% python3 -q
>>> import numpy as np
>>> from numpy import linalg as LA
>>> np.set_printoptions(precision=2, suppress=True, linewidth=100)
>>> tidy = lambda a: np.round(a, 2) + 0
>>> J = np.load("layer5.npy")
>>> J
array([[-1.3 , -0.8 , -0.8 ],
       [-1.4 , -0.6 ,  0.6 ],
       [-2.6 ,  0.2 ,  0.3 ],
       [ 1.4 ,  1.  , -0.7 ],
       [ 0.7 , -1.2 , -1.9 ],
       [ 0.73, -1.19, -1.91]])
>>> A2 = np.array([[-1, 0], [1, -2], [-1, -1]])
>>> tidy(np.einsum("ik,kj->ji", J, A2))
array([[ 1.3 ,  0.2 ,  2.5 ,  0.3 ,  0.  , -0.01],
       [ 2.4 ,  0.6 , -0.7 , -1.3 ,  4.3 ,  4.29]])
>>> A2 @ J
Traceback (most recent call last):
  File "<python-input-8>", line 1, in <module>
    A2 @ J
    ~~~^~~
ValueError: matmul: Input operand 1 has a mismatch in its core dimension 0, with gufunc signature (n?,k),(k,m?)->(n?,m?) (size 6 is different from 2)
>>> LA.matrix_rank(np.vstack([J, A2.T]))
np.int64(3)
>>> np.vstack([J, A2.T]).shape
(8, 3)
>>> A2 = J / np.sqrt((J ** 2).mean(axis=1, keepdims=True))
>>> tidy(LA.norm(A2, axis=1))
array([1.73, 1.73, 1.73, 1.73, 1.73, 1.73])
>>> LA.matrix_rank(J - J.mean(axis=1, keepdims=True))
np.int64(2)
>>> tidy(A2[2])
array([-1.72,  0.13,  0.2 ])
>>> vec = np.array([3, 2, 1])
>>> y = J @ vec
>>> tidy(LA.pinv(J) @ J)
array([[1., 0., 0.],
       [0., 1., 0.],
       [0., 0., 1.]])
>>> tidy(LA.solve(J.T @ J, J.T @ y))
array([3., 2., 1.])
>>> rng = np.random.default_rng(42360)
>>> y = y + 0.05 * rng.normal(size=6)
>>> tidy(y)
array([-6.25, -4.87, -7.07,  5.42, -2.17, -1.99])
>>> b, *_ = LA.lstsq(J, y)
>>> tidy(b)
array([2.99, 1.98, 0.97])
>>> [round(float(LA.norm(LA.solve(J.T @ J + lam * np.eye(3), J.T @ y))), 2) for lam in (0, 1, 10, 100)]
[3.71, 3.39, 1.93, 0.37]
>>> b.round()
array([3., 2., 1.])
>>> A2 = J + rng.integers(-2, 3, (6, 2)) @ rng.integers(-2, 3, (2, 3))
>>> tidy(A2)
array([[-2.3 ,  4.2 ,  3.2 ],
       [-1.4 ,  3.4 ,  4.6 ],
       [-1.6 ,  3.2 ,  4.3 ],
       [ 2.4 , -4.  , -4.7 ],
       [-1.3 ,  0.8 , -1.9 ],
       [ 1.73, -0.19,  0.09]])
>>> tidy(A2 - J)
array([[-1.,  5.,  4.],
       [ 0.,  4.,  4.],
       [ 1.,  3.,  4.],
       [ 1., -5., -4.],
       [-2.,  2.,  0.],
       [ 1.,  1.,  2.]])
>>> hat = J @ LA.solve(J.T @ J, J.T)
>>> np.allclose(hat @ hat, hat)
True
>>> tidy((np.eye(6) - hat) @ J)
array([[0., 0., 0.],
       [0., 0., 0.],
       [0., 0., 0.],
       [0., 0., 0.],
       [0., 0., 0.],
       [0., 0., 0.]])
>>> tidy(LA.eigvalsh(hat))
array([0., 0., 0., 1., 1., 1.])
>>> r0 = np.array([2, -1, -1])
>>> g = np.array([1, 3, -3])
>>> A = r0[:, None] + g[None, :]
>>> A
array([[ 3,  5, -1],
       [ 0,  2, -4],
       [ 0,  2, -4]])
>>> # looks like rank 2
>>> np.argsort(-LA.norm(A, axis=0).round(6), kind="stable")[:3]
array([1, 2, 0])
>>> A2 = np.array([[-8, -3], [3, 6]])
>>> W2 = np.array([[-3, -3, 5], [5, -5, 3], [3, 2, 2]])
>>> W0 = np.kron(A2, W2)
>>> W0
array([[ 24,  24, -40,   9,   9, -15],
       [-40,  40, -24, -15,  15,  -9],
       [-24, -16, -16,  -9,  -6,  -6],
       [ -9,  -9,  15, -18, -18,  30],
       [ 15, -15,   9,  30, -30,  18],
       [  9,   6,   6,  18,  12,  12]])
>>> vec = np.array([4, -9, -3, 6, -5, 4])
>>> y = W0 @ vec
>>> y
array([ -51, -649,   48,  102,  570,   60])
>>> tidy(LA.solve(W0, W0[:, 3]))
array([0., 0., 0., 1., 0., 0.])
>>> tidy(LA.solve(W0, 4 * y))
array([ 16., -36., -12.,  24., -20.,  16.])
>>> tidy(LA.solve(W0, y + W0[:, 0]))
array([ 5., -9., -3.,  6., -5.,  4.])
